$ python -q
>>> import numpy as np
>>> np.set_printoptions(suppress=True, linewidth=140)
>>> r0 = np.array([0, -3, 0, 0]) + 0.5
>>> data = np.outer(r0, r0) / (r0 @ r0)
>>> print(data.round(1) + 0)
[[ 0.  -0.2  0.   0. ]
 [-0.2  0.9 -0.2 -0.2]
 [ 0.  -0.2  0.   0. ]
 [ 0.  -0.2  0.   0. ]]
>>> def softmax(z):
...     e = np.exp(z - z.max(axis=-1, keepdims=True))
...     return e / e.sum(axis=-1, keepdims=True)
... 
>>> print(np.round(softmax(data).sum(axis=1), 1))
[1. 1. 1. 1.]
>>> print(np.round(softmax(10 * data[2]), 1) + 0)
[0.3 0.  0.3 0.3]
>>> S = data @ data.T / np.sqrt(4)
>>> print(softmax(S).round(6).argmax(axis=1))
[0 1 0 0]
>>> print(np.round(softmax(S + np.triu(np.full(S.shape, -np.inf), 1)), 1))
[[1.  0.  0.  0. ]
 [0.4 0.6 0.  0. ]
 [0.3 0.3 0.3 0. ]
 [0.3 0.2 0.3 0.3]]
>>> print(np.round(softmax(S)[2] @ data, 1) + 0)
[0.  0.1 0.  0. ]
>>> print(np.round(softmax(S), 1))
[[0.3 0.2 0.3 0.3]
 [0.2 0.4 0.2 0.2]
 [0.3 0.2 0.3 0.3]
 [0.3 0.2 0.3 0.3]]
>>> U, sv, VT = np.linalg.svd(data)
>>> V = VT[:(sv > 1e-8).sum()]
>>> rng = np.random.default_rng(9602)
>>> vec = data[0] + -1 * data[1] + rng.integers(2) * np.eye(4)[3]
>>> print(vec.round(1))
[ 0.2 -1.1  0.2  1.2]
>>> print(round(np.linalg.norm(vec - V.T @ V @ vec), 1))
1.0
>>> print(np.round(V.T @ V, 1) + 0)
[[ 0.  -0.2  0.   0. ]
 [-0.2  0.9 -0.2 -0.2]
 [ 0.  -0.2  0.   0. ]
 [ 0.  -0.2  0.   0. ]]
>>> print(np.allclose(V.T @ V @ vec, vec))
False
>>> K = np.cumsum(np.array([[-4, 7, -9, 9, 2, 5],
...     [6, -2, 9, 8, -1, 2],
...     [4, -2, 7, -2, 5, 7],
...     [-4, 8, 9, 9, -8, -3],
...     [-7, 4, -8, 7, -8, -9],
...     [7, 2, -8, -9, -4, 8],
...     [-8, 2, 2, 7, 2, -9],
...     [1, 6, -8, 3, 4, -2],
...     [-1, 3, 8, -8, 0, -6],
...     [-3, -5, 2, 7, -6, -5],
...     [-6, 8, 2, -6, -7, -6],
...     [-2, 5, -1, 4, 5, 1],
...     [-4, 9, 5, -9, 9, -7],
...     [6, 9, 4, -5, -2, -4],
...     [-5, -8, 4, -3, 3, 3],
...     [-3, -4, -6, -7, 9, -5],
...     [-1, 7, 7, 2, 8, -9],
...     [-5, 0, 4, 5, 8, 5],
...     [-7, 1, 6, 3, 2, -6],
...     [-1, 3, 6, -3, 4, -2],
...     [2, -3, 1, 9, -2, 2],
...     [2, 9, -4, 0, 0, -5]]), axis=0)
>>> print(K)
[[ -4   7  -9   9   2   5]
 [  2   5   0  17   1   7]
 [  6   3   7  15   6  14]
 [  2  11  16  24  -2  11]
 [ -5  15   8  31 -10   2]
 [  2  17   0  22 -14  10]
 [ -6  19   2  29 -12   1]
 [ -5  25  -6  32  -8  -1]
 [ -6  28   2  24  -8  -7]
 [ -9  23   4  31 -14 -12]
 [-15  31   6  25 -21 -18]
 [-17  36   5  29 -16 -17]
 [-21  45  10  20  -7 -24]
 [-15  54  14  15  -9 -28]
 [-20  46  18  12  -6 -25]
 [-23  42  12   5   3 -30]
 [-24  49  19   7  11 -39]
 [-29  49  23  12  19 -34]
 [-36  50  29  15  21 -40]
 [-37  53  35  12  25 -42]
 [-35  50  36  21  23 -40]
 [-33  59  32  21  23 -45]]
>>> print(np.round(softmax(K[5] + 3), 1) + 0)
[0. 0. 0. 1. 0. 0.]
>>> S = K @ K.T / np.sqrt(6)
>>> print(softmax(S).round(6).argmax(axis=1))
[ 7  7  3  3 11 11 11 11 21 21 21 21 21 21 21 21 21 21 21 21 21 21]
